% python3 -q
>>> import numpy as np
>>> from numpy import linalg as LA
>>> np.set_printoptions(suppress=True, linewidth=200)
>>> rng = np.random.default_rng(860406)
>>> t = np.sort(rng.uniform(-2, 2, 19))
>>> J = np.c_[t, t ** 2, t ** 3] @ np.array([[1, 0, 4, 0, 1, 4, 2], [3, 2, 4, 3, 2, 1, 2], [3, 0, 0, 3, 3, 2, 0]])
>>> J.round(2)
array([[ -5.47,   4.78,   3.38,  -3.92,  -7.86, -11.19,   1.69],
       [ -5.25,   4.68,   3.24,  -3.72,  -7.59, -10.94,   1.62],
       [ -4.41,   4.27,   2.69,  -2.95,  -6.54,  -9.94,   1.35],
       [ -3.98,   4.04,   2.4 ,  -2.56,  -6.  ,  -9.41,   1.2 ],
       [ -2.03,   2.85,   0.93,  -0.83,  -3.45,  -6.76,   0.46],
       [ -1.11,   2.1 ,   0.1 ,  -0.08,  -2.16,  -5.21,   0.05],
       [ -0.53,   1.45,  -0.51,   0.32,  -1.25,  -3.91,  -0.25],
       [ -0.44,   1.32,  -0.61,   0.37,  -1.1 ,  -3.65,  -0.31],
       [ -0.18,   0.77,  -0.94,   0.44,  -0.56,  -2.57,  -0.47],
       [ -0.12,   0.43,  -0.99,   0.35,  -0.33,  -1.84,  -0.5 ],
       [  0.61,   0.17,   1.48,   0.32,   0.52,   1.28,   0.74],
       [  1.21,   0.37,   2.44,   0.78,   1.03,   2.05,   1.22],
       [  2.36,   0.73,   3.87,   1.75,   1.99,   3.22,   1.94],
       [  4.9 ,   1.46,   6.32,   4.04,   4.17,   5.38,   3.16],
       [  5.27,   1.56,   6.64,   4.39,   4.5 ,   5.68,   3.32],
       [ 16.5 ,   4.12,  13.99,  15.07,  14.44,  13.73,   7.  ],
       [ 22.39,   5.27,  17.05,  20.76,  19.75,  17.7 ,   8.52],
       [ 23.75,   5.53,  17.71,  22.08,  20.98,  18.61,   8.85],
       [ 31.74,   6.95,  21.37,  29.88,  28.27,  23.9 ,  10.68]])
>>> # looks like rank 3
>>> left, s, Vt = LA.svd(J, full_matrices=False)
>>> np.round(np.abs(Vt[0]), 2)
array([0.5 , 0.09, 0.35, 0.46, 0.45, 0.42, 0.17])
>>> np.abs(left[:, 0]).round(6).argmax()
np.int64(18)
>>> np.round(s / s[0], 2) + 0
array([1.  , 0.25, 0.08, 0.  , 0.  , 0.  , 0.  ])
>>> print(np.allclose(left * s @ Vt, J))
True
>>> left, s, Vt = LA.svd(J)
>>> evecs = Vt[:(s > 1e-8).sum()]
>>> x = J[12] + 3 * J[16] + rng.integers(2) * np.eye(7)[6]
>>> x.round(2)
array([69.52, 16.55, 55.01, 64.04, 61.24, 56.32, 28.51])
>>> np.round(LA.norm(x - evecs.T @ evecs @ x), 2)
np.float64(0.91)
>>> print(LA.matrix_rank(np.vstack([J, x])))
4
>>> mat = np.loadtxt("block17.csv", delimiter=",")
>>> print(mat)
[[ 0. -4.  0.  0.  1. -3.  2.  4. -1.]
 [ 4.  0.  0. -1. -1.  0.  0. -3. -3.]
 [ 0.  0.  0.  1.  2. -5. -5.  1.  4.]
 [ 0.  1. -1.  0.  1. -4.  2. -3.  1.]
 [-1.  1. -2. -1.  0.  0.  0. -2. -1.]
 [ 3.  0.  5.  4.  0.  0. -2. -1. -1.]
 [-2.  0.  5. -2.  0.  2.  0.  1.  0.]
 [-4.  3. -1.  3.  2.  1. -1.  0. -1.]
 [ 1.  3. -4. -1.  1.  1.  0.  1.  0.]]
>>> T = np.stack([mat, 5 * mat, mat[::-1]])
>>> LA.matrix_rank(T.reshape(3, -1))
np.int64(2)
>>> np.einsum("bij,cij->bc", T, T)
array([[ 366., 1830.,  -80.],
       [1830., 9150., -400.],
       [ -80., -400.,  366.]])
>>> print((T @ mat.T).shape)
(3, 9, 9)
>>> T.sum(axis=0)
array([[  1., -21.,  -4.,  -1.,   7., -17.,  12.,  25.,  -6.],
       [ 20.,   3.,  -1.,  -3.,  -4.,   1.,  -1., -18., -19.],
       [ -2.,   0.,   5.,   4.,  12., -28., -30.,   7.,  24.],
       [  3.,   6.,  -1.,   4.,   6., -24.,  10., -19.,   5.],
       [ -7.,   7., -14.,  -7.,   0.,   0.,   0., -14.,  -7.],
       [ 18.,   1.,  29.,  24.,   1.,  -4., -10.,  -9.,  -5.],
       [-12.,   0.,  30., -11.,   2.,   7.,  -5.,   7.,   4.],
       [-20.,  18.,  -6.,  17.,  11.,   6.,  -6.,  -3.,  -9.],
       [  6.,  14., -24.,  -6.,   7.,   3.,   2.,  10.,  -1.]])
>>> np.round(LA.norm(T, axis=(1, 2)), 2)
array([19.13, 95.66, 19.13])
>>> print(np.round(LA.det(T), 2) + 0)
[0. 0. 0.]
>>> LA.matrix_rank(T)
array([8, 8, 8])
